% python3 -q
>>> import numpy as np
>>> np.set_printoptions(precision=1, suppress=True, linewidth=100, floatmode="fixed")
>>> def tidy(a):
...     return np.round(a, 1) + 0
... 
>>> feats = np.loadtxt("test1.csv", delimiter=",")
>>> feats
array([[0.0, 1.0, 1.0, 1.0],
       [1.0, 0.0, 0.0, 0.0],
       [1.0, 0.0, 0.0, 1.0],
       [1.0, 0.0, 1.0, 0.0]])
>>> # symmetric, so the eigenvalues are real
>>> Y = np.linalg.inv(feats)
>>> tidy(np.linalg.slogdet(feats)[0])
np.float64(1.0)
>>> tidy(np.linalg.det(feats) * np.linalg.det(Y))
np.float64(1.0)
>>> tidy(np.linalg.inv(Y))
array([[0.0, 1.0, 1.0, 1.0],
       [1.0, 0.0, 0.0, 0.0],
       [1.0, 0.0, 0.0, 1.0],
       [1.0, 0.0, 1.0, 0.0]])
>>> tidy(np.linalg.cond(feats))
np.float64(7.0)
>>> feats @ Y
array([[1.0, 0.0, 0.0, 0.0],
       [0.0, 1.0, 0.0, 0.0],
       [0.0, 0.0, 1.0, 0.0],
       [0.0, 0.0, 0.0, 1.0]])
>>> np.allclose(Y, feats.T)
False
>>> tidy(np.linalg.det(feats) * Y)
array([[ 0.0,  1.0,  0.0,  0.0],
       [ 1.0,  2.0, -1.0, -1.0],
       [ 0.0, -1.0,  0.0,  1.0],
       [ 0.0, -1.0,  1.0,  0.0]])
>>> (np.abs(Y) > 1e-9).astype(int)
array([[0, 1, 0, 0],
       [1, 1, 1, 1],
       [0, 1, 0, 1],
       [0, 1, 1, 0]])
>>> Y
array([[ 0.0,  1.0,  0.0,  0.0],
       [ 1.0,  2.0, -1.0, -1.0],
       [ 0.0, -1.0,  0.0,  1.0],
       [ 0.0, -1.0,  1.0,  0.0]])
>>> Q, vecs = np.linalg.qr(feats[:, :1])[0], np.linalg.qr(feats[:, 1:])[0]
>>> sigma = np.linalg.svd(Q.T @ vecs, compute_uv=False)
>>> tidy(np.linalg.norm(Q @ Q.T - vecs @ vecs.T, 2))
np.float64(1.0)
>>> tidy(np.degrees(np.arccos(sigma.clip(0, 1))))
array([35.3])
>>> tidy(sigma)
array([0.8])
>>> vals, vecs = np.linalg.eigh(feats)
>>> tidy(np.abs(vecs[:, -1]))
array([0.6, 0.3, 0.5, 0.5])
>>> tidy(np.linalg.eigvalsh(feats @ feats))
array([0.1, 1.0, 2.2, 4.7])
>>> tidy(np.linalg.svd(feats, compute_uv=False))
array([2.2, 1.5, 1.0, 0.3])
>>> np.abs(vecs[:, -1]).round(6).argmax()
np.int64(0)
>>> tidy(np.linalg.eigvalsh(feats + -2 * np.eye(4)))
array([-3.5, -3.0, -1.7,  0.2])
>>> vals.sum(), np.trace(feats)
(np.float64(0.0), np.float64(0.0))
>>> A = np.array([[2, 2, -2, -1, -4, 3], [-1, -2, 4, 2, 1, -1], [4, -2, 4, -2, -2, 3]])
>>> A[:, 4] = -3 * A[:, 3]
>>> A
array([[ 2,  2, -2, -1,  3,  3],
       [-1, -2,  4,  2, -6, -1],
       [ 4, -2,  4, -2,  6,  3]])
>>> Y = np.array([[-4, 4, -2],
...     [1, 0, 5],
...     [-3, 4, -1],
...     [1, 5, 4],
...     [-3, -4, 0],
...     [-1, -1, 5]])
>>> np.einsum("ij->j", A)
array([ 5, -2,  6, -1,  3,  5])
>>> A @ Y
array([[-13, -20,  19],
       [ 11,  47,  -9],
       [-53,  -5, -15]])
>>> np.vstack([A, Y.T]).shape
(6, 6)
